In [1]: import numpy as np

In [2]: np.set_printoptions(precision=3, suppress=True, linewidth=120, sign=" ")

In [3]: mat = np.array([[2.4, 2.2, -0.3, -1.1],
   ...:     [-1.3, 1.1, -0.2, -0.4],
   ...:     [1.0, 1.4, -4.1, 1.0],
   ...:     [0.0, -0.6, -0.5, 0.5],
   ...:     [-0.3, 1.7, -0.1, 1.1],
   ...:     [-2.0, -1.6, 0.3, -1.0],
   ...:     [-1.6, 0.5, -0.1, 0.2],
   ...:     [0.3, -0.9, 1.8, 1.7],
   ...:     [-0.6, 0.2, -0.4, -2.1],
   ...:     [-0.6, -2.0, -0.4, 0.9],
   ...:     [-0.3, -0.5, -0.8, -0.8],
   ...:     [1.6, -1.7, 0.9, 0.1],
   ...:     [-0.1, -0.2, 0.0, 1.0],
   ...:     [-1.0, -0.8, -1.1, 0.6],
   ...:     [-1.1, -0.3, -0.5, 1.1],
   ...:     [-0.6, 1.1, -1.5, 1.1],
   ...:     [1.2, -0.2, 1.7, 0.5],
   ...:     [-0.8, -0.4, 0.1, 0.6],
   ...:     [-1.5, -0.7, -1.4, 0.3],
   ...:     [-0.4, 0.7, 0.7, 0.2],
   ...:     [-0.2, -2.3, 1.7, 1.8],
   ...:     [-0.8, 1.0, -0.1, -0.1]])

In [4]: rng = np.random.default_rng(31)

In [5]: mat[:, 0] = 3 * mat[:, 2] + 0.05 * rng.normal(size=22)

In [6]: print(mat)
[[ -0.92    2.2    -0.3    -1.1  ]
 [ -0.587   1.1    -0.2    -0.4  ]
 [-12.27    1.4    -4.1     1.   ]
 [ -1.549  -0.6    -0.5     0.5  ]
 [ -0.262   1.7    -0.1     1.1  ]
 [  0.913  -1.6     0.3    -1.   ]
 [ -0.261   0.5    -0.1     0.2  ]
 [  5.414  -0.9     1.8     1.7  ]
 [ -1.142   0.2    -0.4    -2.1  ]
 [ -1.247  -2.     -0.4     0.9  ]
 [ -2.311  -0.5    -0.8    -0.8  ]
 [  2.76   -1.7     0.9     0.1  ]
 [ -0.03   -0.2     0.      1.   ]
 [ -3.267  -0.8    -1.1     0.6  ]
 [ -1.478  -0.3    -0.5     1.1  ]
 [ -4.587   1.1    -1.5     1.1  ]
 [  5.13   -0.2     1.7     0.5  ]
 [  0.271  -0.4     0.1     0.6  ]
 [ -4.213  -0.7    -1.4     0.3  ]
 [  2.07    0.7     0.7     0.2  ]
 [  5.079  -2.3     1.7     1.8  ]
 [ -0.296   1.     -0.1    -0.1  ]]

In [7]: d = np.linalg.norm(mat[:, None] - mat[None], axis=-1)

In [8]: print(d.shape)
(22, 22)

In [9]: print(np.flatnonzero(d[14] < d.mean() / 2))
[  1   3   6   9  10  12  13  14  17  21]

In [10]: print((d + 1e9 * np.eye(22)).round(6).argmin(axis=1))
[  1  21  15  14  21  17  21  16  10   3   3   5  17  18   3  18   7  12  13  17   7   1]

In [11]: print(d.mean(axis=1).argmax())
2

In [12]: lab = mat[:, 2] > np.median(mat[:, 2])

In [13]: u = mat[lab].mean(axis=0) - mat[~lab].mean(axis=0)

In [14]: print((((mat - mat.mean(axis=0)) @ u > 0) == lab).mean())
1.0

In [15]: print(((mat - mat.mean(axis=0)) @ u > 0).astype(int))
[ 0  0  0  0  1  1  1  1  0  0  0  1  1  0  0  0  1  1  0  1  1  1]

In [16]: U, sv, Vh = np.linalg.svd(mat)

In [17]: print(np.argmax(sv[:-1] / (sv[1:] + 1e-6)) + 1)
3

In [18]: print(sv)
[ 18.648   5.506   4.189   0.058]

In [19]: Y = U[:, :3] @ np.diag(sv[:3]) @ Vh[:3]

In [20]: print(np.linalg.matrix_rank(mat, rtol=0.05))
3

In [21]: print(round(np.abs(mat - Y).max(), 3))
0.022

In [22]: print(round(np.linalg.norm(mat - Y) / np.linalg.norm(mat), 3))
0.003

In [23]: print(np.linalg.matrix_rank(Y))
3

In [24]: J = np.load("out5.npy")

In [25]: print(J)
[[ 0.234  1.474  2.014]
 [ 2.802  0.647 -2.355]
 [ 0.637  1.758  1.055]
 [-3.587  1.764 -2.796]
 [ 0.668 -1.818  2.964]
 [-2.242  0.087 -0.08 ]
 [-2.1   -3.179 -2.254]
 [ 2.425 -1.599  1.883]
 [-0.646  0.305  1.644]
 [ 0.29  -3.133 -2.168]
 [-1.144 -0.375 -0.713]
 [-0.415 -5.92  -2.488]
 [-0.281 -0.742 -0.803]
 [-0.701 -1.476 -1.706]
 [-0.737  4.827  0.327]
 [ 0.32   6.152  1.521]
 [ 1.003 -2.522 -0.665]
 [ 1.176 -0.332 -0.716]
 [ 1.185 -0.517 -0.298]
 [-0.104 -1.63   2.836]
 [ 1.57   0.735 -4.664]
 [-0.152  1.252  0.352]]

In [26]: Xc = J - J.mean(axis=0)

In [27]: V = np.linalg.svd(Xc)[2][:1]

In [28]: Y = Xc - Xc @ V.T @ V

In [29]: print(np.round(np.diag(V.T @ V), 3) + 0)
[ 0.     0.873  0.127]

In [30]: print(np.cov(Xc @ V.T, rowvar=False))
7.358396150717953

In [31]: print((Xc @ V.T).std(axis=0))
[ 2.65]

In [32]: ang = np.radians(45)

In [33]: Rm = np.eye(3)

In [34]: Rm[0, 0] = Rm[1, 1] = np.cos(ang)

In [35]: Rm[0, 1], Rm[1, 0] = -np.sin(ang), np.sin(ang)

In [36]: print(Rm)
[[ 0.707 -0.707  0.   ]
 [ 0.707  0.707  0.   ]
 [ 0.     0.     1.   ]]

In [37]: Y = J @ Rm.T

In [38]: print(np.round(np.linalg.det(Rm), 3), np.round(np.trace(Rm), 3))
1.0 2.414

In [39]: print(np.abs(Y - J).max(axis=0))
[ 4.444  3.053  0.   ]

In [40]: Y = Rm / np.linalg.norm(Rm, axis=1, keepdims=True)

In [41]: cov = Y @ Y.T

In [42]: print(cov.round(3) + 0)
[[ 1.  0.  0.]
 [ 0.  1.  0.]
 [ 0.  0.  1.]]

In [43]: print(cov[0].round(3) + 0)
[ 1.  0.  0.]

In [44]: print(np.degrees(np.arccos(np.clip(cov[0, 1], -1, 1))))
90.0

In [45]: print(np.argwhere(np.triu(np.abs(cov) > 0.95, 1)))
[]

In [46]: Xc = J - J.mean(axis=0)

In [47]: U, sv, Vh = np.linalg.svd(Xc, full_matrices=False)

In [48]: print(round((sv ** 2).sum() ** 2 / (sv ** 4).sum(), 3))
2.391

In [49]: print(np.linalg.matrix_rank(Xc))
3

In [50]: print(sv)
[ 12.431   8.781   6.628]

In [51]: print(np.abs(U[:, 0]).argmax())
15

In [52]: print(np.abs(Vh[0]).argmax())
1

In [53]: arr = np.load("run12.npy")

In [54]: print(arr)
[[ 6  1 -1  3]
 [ 1 -2 -3 -2]
 [-1 -3  2  1]
 [ 3 -2  1 -6]]

In [55]: print(round(float(np.linalg.eigvalsh(arr).min()), 3))
-7.563

In [56]: print(np.all(np.linalg.eigvalsh(arr) > 0))
False

In [57]: print([round(float(np.linalg.det(arr[:i, :i])), 2) + 0 for i in range(1, 5)])
[6.0, -13.0, -72.0, 628.0]

In [58]: X = np.array([[1, 0, 0, 0, 0],
    ...:     [3, 1, 0, 0, 0],
    ...:     [3, -3, 1, 0, 0],
    ...:     [-1, 0, 1, 1, 0],
    ...:     [-1, -1, 2, 2, 1]])

In [59]: lab = rng.permutation(5)

In [60]: Y = X[:, lab] * rng.choice([-1, 1], 5)

In [61]: print(Y)
[[ 1  0  0  0  0]
 [ 3  0  0  0  1]
 [ 3  0 -1  0 -3]
 [-1  1 -1  0  0]
 [-1  2 -2  1 -1]]

In [62]: U, _, Vh = np.linalg.svd(X.T @ Y)

In [63]: print(np.round(np.linalg.lstsq(X, Y)[0], 3) + 0)
[[ 1.  0.  0.  0.  0.]
 [ 0.  0.  0.  0.  1.]
 [ 0.  0. -1.  0.  0.]
 [ 0.  1.  0.  0.  0.]
 [ 0.  0.  0.  1.  0.]]

In [64]: print(np.round(U @ Vh, 3) + 0)
[[ 1.  0.  0.  0.  0.]
 [ 0.  0.  0.  0.  1.]
 [ 0.  0. -1.  0.  0.]
 [ 0.  1.  0.  0.  0.]
 [ 0.  0.  0.  1.  0.]]

In [65]: x = np.array([-6, 8, -2, -6, 3])

In [66]: print(X @ np.eye(5)[3])
[ 0.  0.  0.  1.  2.]

In [67]: print(X @ (2 * x))
[-12 -20 -88  -4 -30]

In [68]: print(X @ np.ones(5))
[ 1.  4.  1.  1.  3.]

In [69]: print(np.linalg.norm(X @ x) <= np.linalg.norm(X, 2) * np.linalg.norm(x) + 1e-9)
True

In [70]: print(X @ x)
[ -6 -10 -44  -2 -15]

In [71]: print(np.linalg.norm(X, axis=1).argmax())
2

In [72]: print(X[3] @ X[2])
-2

In [73]: Y = np.array([[-3, 4, -4], [-5, -1, 3], [-3, -4, -2], [-1, -1, -3], [5, -2, 1]])

In [74]: print(np.linalg.matrix_rank(np.vstack([X, Y.T])))
5

In [75]: print(Y.T @ X.T)
[[ -3 -14   3  -1   5]
 [  4  11  11  -9 -15]
 [ -4  -9 -23  -1  -8]]

In [76]: print(np.linalg.matrix_rank(X @ Y))
3

In [77]: print(X @ Y)
[[ -3   4  -4]
 [-14  11  -9]
 [  3  11 -23]
 [ -1  -9  -1]
 [  5 -15  -8]]

In [78]: Y = np.array([[5, -3, -1, 2], [-3, -3, 4, 2], [0, -3, 4, -1], [-4, 1, -5, -4]])

In [79]: K = np.tril(Y)

In [80]: print(K)
[[ 5  0  0  0]
 [-3 -3  0  0]
 [ 0 -3  4  0]
 [-4  1 -5 -4]]

In [81]: print(np.prod(np.diag(K)), round(np.linalg.det(K), 3))
240 240.0

In [82]: lab = rng.permutation(4)

In [83]: print(lab)
[ 0  3  2  1]

In [84]: Y = K[lab][:, lab]

In [85]: print(np.allclose(Y, K))
False

In [86]: print(round(np.linalg.det(Y), 3), round(np.linalg.det(K[lab]), 3))
240.0 -240.0

In [87]: evals, V = np.linalg.eig(K)

In [88]: print(evals)
[-4.  4. -3.  5.]

In [89]: print(np.prod(evals))
240.0

In [90]: print(np.sort(np.linalg.eigvals(K @ K)))
[  9.  16.  16.  25.]

In [91]: print(K @ V[:, 0] - evals[0] * V[:, 0])
[ 0.  0.  0.  0.]

In [92]: E = np.load("test19.npy")

In [93]: print(E)
[[ 1.    0.5   0.25]
 [ 0.5   1.    0.5 ]
 [ 0.25  0.5   1.  ]]

In [94]: cov = E.T @ E

In [95]: print(cov)
[[ 1.312  1.125  0.75 ]
 [ 1.125  1.5    1.125]
 [ 0.75   1.125  1.312]]

In [96]: print(np.trace(cov), (E ** 2).sum())
4.125 4.125

In [97]: print(np.allclose(cov, cov.T))
True

In [98]: print(np.linalg.matrix_rank(cov))
3

In [99]: print(np.linalg.eigvalsh(cov)[::-1])
[ 3.397  0.562  0.166]

In [100]: print(np.linalg.svd(E, compute_uv=False) ** 2)
[ 3.397  0.562  0.166]

In [101]: print(np.diag(cov))
[ 1.312  1.5    1.312]

In [102]: evals, V = np.linalg.eigh(E)

In [103]: x = np.array([0, 0, 1])

In [104]: print((np.sign(V[:, -1].round(6)) == np.sign(V[0, -1].round(6))).astype(int))
[ 1  1  1]

In [105]: print(x @ E @ x / (x @ x), np.round(evals[0], 3), round(float(evals[-1]), 3))
1.0 0.407 1.843

In [106]: print(np.abs(E).sum(axis=1).max(), round(float(np.abs(evals).max()), 3))
2.0 1.843

In [107]: print(x @ E @ x)
1.0

In [108]: x = np.array([5, 5, 4])

In [109]: target = E @ x

In [110]: print(target)
[ 8.5   9.5   7.75]

In [111]: print(np.linalg.solve(E.T, E[1]))
[ 0.  1.  0.]

In [112]: print(np.linalg.solve(E, 2 * target))
[ 10.  10.   8.]

In [113]: print(np.linalg.solve(E, target + E[:, 1]))
[ 5.  6.  4.]

In [114]: print(np.linalg.solve(E, E[:, 0]))
[ 1.  0.  0.]

In [115]: print(np.linalg.solve(E, target))
[ 5.  5.  4.]

In [116]: M = np.load("arr.npy")

In [117]: print(M)
[[ 0.   1.   0.5  0.8]
 [ 0.8  0.6 -0.7 -1. ]
 [-0.6  0.6 -1.4  0.9]
 [ 0.4 -0.2  1.1 -0.6]
 [ 0.  -1.9  2.1  0.7]
 [-7.5  8.  -1.   0.5]
 [ 0.9 -1.5 -0.3  1.8]
 [ 0.1 -1.4 -1.  -0.2]
 [ 0.6 -2.   0.4 -0.2]
 [-0.6  0.3  1.   0.9]
 [-0.1 -0.6 -0.2  0.3]
 [ 1.4  0.8 -1.2 -0.3]
 [ 0.3  0.2  0.7  0.9]
 [-0.3 -2.5 -0.6 -2.4]
 [-0.9 -2.9 -2.4  0. ]
 [ 0.   1.7 -0.5  1.2]
 [ 0.6  2.6 -0.8 -0.7]
 [-0.1 -0.4 -1.4  2.3]
 [-0.3 -0.5 -0.8 -0.5]
 [ 0.5  0.   0.1  0.4]]

In [118]: print(np.linalg.norm(M, axis=1).argmax())
5

In [119]: print(round(np.linalg.norm(M, "nuc"), 3))
26.15

In [120]: print(M[3] @ M[15])
-1.61

In [121]: Y = np.c_[M[:, :1] @ np.array([[-6]]), np.array([-4, -1, -4, 2, 5, -5, -1, 2, -5, -3, -5, -3, -4, -5, -1, -4, 3, 0, -1, 3])]

In [122]: print(Y)
[[ 0.  -4. ]
 [-4.8 -1. ]
 [ 3.6 -4. ]
 [-2.4  2. ]
 [ 0.   5. ]
 [45.  -5. ]
 [-5.4 -1. ]
 [-0.6  2. ]
 [-3.6 -5. ]
 [ 3.6 -3. ]
 [ 0.6 -5. ]
 [-8.4 -3. ]
 [-1.8 -4. ]
 [ 1.8 -5. ]
 [ 5.4 -1. ]
 [ 0.  -4. ]
 [-3.6  3. ]
 [ 0.6  0. ]
 [ 1.8 -1. ]
 [-3.   3. ]]

In [123]: print(np.linalg.matrix_rank(Y))
2

In [124]: print(np.round(np.linalg.norm(Y - M @ np.linalg.lstsq(M, Y)[0], axis=0), 3) + 0)
[  0.     14.018]

In [125]: print(np.linalg.norm(np.linalg.qr(M)[0].T @ Y, axis=0) ** 2 / ((Y ** 2).sum(axis=0) + 1e-12))
[ 1.     0.171]

In [126]: x = np.array([2, 1])

In [127]: target = Y @ x

In [128]: beta, lr = np.zeros(2), 1 / np.linalg.norm(Y, 2) ** 2

In [129]: for i in range(60):
     ...:     beta -= lr * Y.T @ (Y @ beta - target)
     ...:     if i % 10 == 0: print(i, round(np.linalg.norm(Y @ beta - target), 3))
     ...: 
0 16.074
10 6.117
20 2.328
30 0.886
40 0.337
50 0.128

In [130]: print(round(float(np.linalg.cond(Y)), 3))
3.295

In [131]: W0 = np.array([[0, 1, 1, 0, 1],
     ...:     [1, 0, 1, 0, 0],
     ...:     [1, 1, 0, 0, 1],
     ...:     [0, 0, 0, 0, 0],
     ...:     [1, 0, 1, 0, 0]])

In [132]: evals, V = np.linalg.eigh(W0)

In [133]: x = np.array([0, 1, -1, 2, -2])

In [134]: print(x @ W0 @ x / (x @ x), round(evals[0], 3), round(evals[-1], 3))
0.2 -1.562 2.562

In [135]: print((np.sign(V[:, -1].round(6)) == np.sign(V[0, -1].round(6))).astype(int))
[ 1  1  1  0  1]

In [136]: print(np.abs(W0).sum(axis=1).max(), np.round(np.abs(evals).max(), 3))
3 2.562

In [137]: print(x @ W0 @ x)
2

In [138]: U, sv, Vh = np.linalg.svd(E, full_matrices=False)

In [139]: print(np.round(Vh @ Vh.T, 3) + 0)
[[ 1.  0.  0.]
 [ 0.  1.  0.]
 [ 0.  0.  1.]]

In [140]: print(np.abs(U[:, 0]).round(6).argmax())
1

In [141]: print(sv / sv[0])
[ 1.     0.407  0.221]

In [142]: print(np.abs(np.diag(np.linalg.qr(W0)[1])) > 1e-9)
[ True  True  True False False]

In [143]: print(np.unique(W0.round(6), axis=0).shape)
(4, 5)

In [144]: print(round(float(np.trace(np.linalg.pinv(W0) @ W0)), 3))
3.0

In [145]: print([round(float(x), 3) for x in np.linalg.svd(W0, compute_uv=False)[:3]])
[2.562, 1.562, 1.0]

In [146]: print(np.argsort(-np.linalg.norm(W0, axis=0).round(6), kind="stable")[:3])
[ 0  2  1]

In [147]: print(np.round(np.linalg.norm(W0, 2) / np.linalg.norm(W0), 3))
0.81
